$ python -q
>>> import numpy as np
>>> np.set_printoptions(precision=3, suppress=True, linewidth=140)
>>> u = np.array([2, 3, 0, 4, 1, 1, 5, 1])
>>> r1 = np.array([3, 2, 3, 0, -3, 2, 3, 3])
>>> arr = u[:, None] + r1[None, :]
>>> print(arr)
[[ 5  4  5  2 -1  4  5  5]
 [ 6  5  6  3  0  5  6  6]
 [ 3  2  3  0 -3  2  3  3]
 [ 7  6  7  4  1  6  7  7]
 [ 4  3  4  1 -2  3  4  4]
 [ 4  3  4  1 -2  3  4  4]
 [ 8  7  8  5  2  7  8  8]
 [ 4  3  4  1 -2  3  4  4]]
>>> rng = np.random.default_rng(17)
>>> lab = rng.permutation(8)
>>> print(lab)
[1 0 6 4 2 7 5 3]
>>> A2 = arr[lab][:, lab]
>>> print(np.allclose(A2, arr))
False
>>> print(np.round(np.sort(np.abs(np.linalg.eigvals(A2))), 3) + 0)
[ 0.     0.     0.     0.     0.     0.     0.362 30.362]
>>> print(np.trace(A2))
30
>>> r = np.linalg.matrix_rank(arr)
>>> print(r)
2
>>> ns = np.linalg.svd(arr)[2][r:].T
>>> print([int(np.linalg.matrix_rank(arr[:, :j + 1])) for j in range(8)])
[1, 2, 2, 2, 2, 2, 2, 2]
>>> print(np.allclose(arr @ ns, 0))
True
>>> left, sigma, VT = np.linalg.svd(arr)
>>> print(sigma.round(3) + 0)
[35.902  5.748  0.     0.     0.     0.     0.     0.   ]
>>> A2 = left[:, :2] @ np.diag(sigma[:2]) @ VT[:2]
>>> print(round(float(np.linalg.norm(arr - A2, 2)), 3), np.round(sigma[2], 3))
0.0 0.0
>>> u = np.array([-3, 1, 3])
>>> print(np.polyval(u, arr[4]))
[-41 -21 -41   1 -11 -21 -41 -41]
>>> print(np.array([np.convolve(row, u, "same") for row in arr]))
[[ -7   4  11  20  -7 -14   2  20]
 [ -9   5  12  21  -6 -13   3  24]
 [ -3   2   9  18  -9 -16   0  12]
 [-11   6  13  22  -5 -12   4  28]
 [ -5   3  10  19  -8 -15   1  16]
 [ -5   3  10  19  -8 -15   1  16]
 [-13   7  14  23  -4 -11   5  32]
 [ -5   3  10  19  -8 -15   1  16]]
>>> print(np.correlate(arr[4], arr[1], "full"))
[ 24  42  62  45  26  44  82 129  82  46  26  39  62  44  24]
>>> m1 = np.array([[3, 9, 3, 9, 3, 9],
...     [4, 5, 4, 5, 4, 5],
...     [5, 9, 5, 9, 5, 9],
...     [3, 9, 3, 9, 3, 9],
...     [4, 5, 4, 5, 4, 5],
...     [5, 9, 5, 9, 5, 9]])
>>> print(np.linalg.matrix_rank(m1, rtol=0.1))
2
>>> print(np.linalg.cond(m1) > 100)
True
>>> print(np.argsort(-np.linalg.norm(m1, axis=0).round(6), kind="stable")[:3])
[1 3 5]
>>> r = np.linalg.matrix_rank(m1)
>>> print(r)
2
>>> ns = np.linalg.svd(m1)[2][r:].T
>>> print(np.linalg.matrix_rank(m1.T @ m1), np.linalg.matrix_rank(m1 @ m1.T))
2 2
>>> print(np.round(m1 @ ns, 3) + 0)
[[0. 0. 0. 0.]
 [0. 0. 0. 0.]
 [0. 0. 0. 0.]
 [0. 0. 0. 0.]
 [0. 0. 0. 0.]
 [0. 0. 0. 0.]]
>>> print(np.abs(np.diag(np.linalg.qr(m1)[1])) > 1e-9)
[ True  True False False False False]
>>> print(np.unique(m1.round(6), axis=0).shape)
(3, 6)
>>> X = np.load("sample6.npy")
>>> print(X)
[[ 0.101 -0.169 -0.034 -0.169 -0.169  0.034 -0.034 -0.034  0.034]
 [-0.169  0.281  0.056  0.281  0.281 -0.056  0.056  0.056 -0.056]
 [-0.034  0.056  0.011  0.056  0.056 -0.011  0.011  0.011 -0.011]
 [-0.169  0.281  0.056  0.281  0.281 -0.056  0.056  0.056 -0.056]
 [-0.169  0.281  0.056  0.281  0.281 -0.056  0.056  0.056 -0.056]
 [ 0.034 -0.056 -0.011 -0.056 -0.056  0.011 -0.011 -0.011  0.011]
 [-0.034  0.056  0.011  0.056  0.056 -0.011  0.011  0.011 -0.011]
 [-0.034  0.056  0.011  0.056  0.056 -0.011  0.011  0.011 -0.011]
 [ 0.034 -0.056 -0.011 -0.056 -0.056  0.011 -0.011 -0.011  0.011]]
>>> ev, vecs = np.linalg.eigh(X)
>>> print(np.abs(vecs[:, -1]))
[0.318 0.53  0.106 0.53  0.53  0.106 0.106 0.106 0.106]
>>> print(ev.round(3) + 0)
[0. 0. 0. 0. 0. 0. 0. 0. 1.]
>>> print(np.abs(vecs[:, -1]).round(6).argmax())
1
>>> print(np.round(np.linalg.eigvalsh(X @ X), 3) + 0)
[0. 0. 0. 0. 0. 0. 0. 0. 1.]
>>> print(np.round(vecs.T @ vecs, 3) + 0)
[[1. 0. 0. 0. 0. 0. 0. 0. 0.]
 [0. 1. 0. 0. 0. 0. 0. 0. 0.]
 [0. 0. 1. 0. 0. 0. 0. 0. 0.]
 [0. 0. 0. 1. 0. 0. 0. 0. 0.]
 [0. 0. 0. 0. 1. 0. 0. 0. 0.]
 [0. 0. 0. 0. 0. 1. 0. 0. 0.]
 [0. 0. 0. 0. 0. 0. 1. 0. 0.]
 [0. 0. 0. 0. 0. 0. 0. 1. 0.]
 [0. 0. 0. 0. 0. 0. 0. 0. 1.]]
>>> lab = rng.permutation(9)
>>> print(lab)
[3 6 2 4 5 7 8 1 0]
>>> A2 = X[lab][:, lab]
>>> print(np.round(np.trace(A2), 3))
1.0
>>> print(np.allclose(A2, X))
False
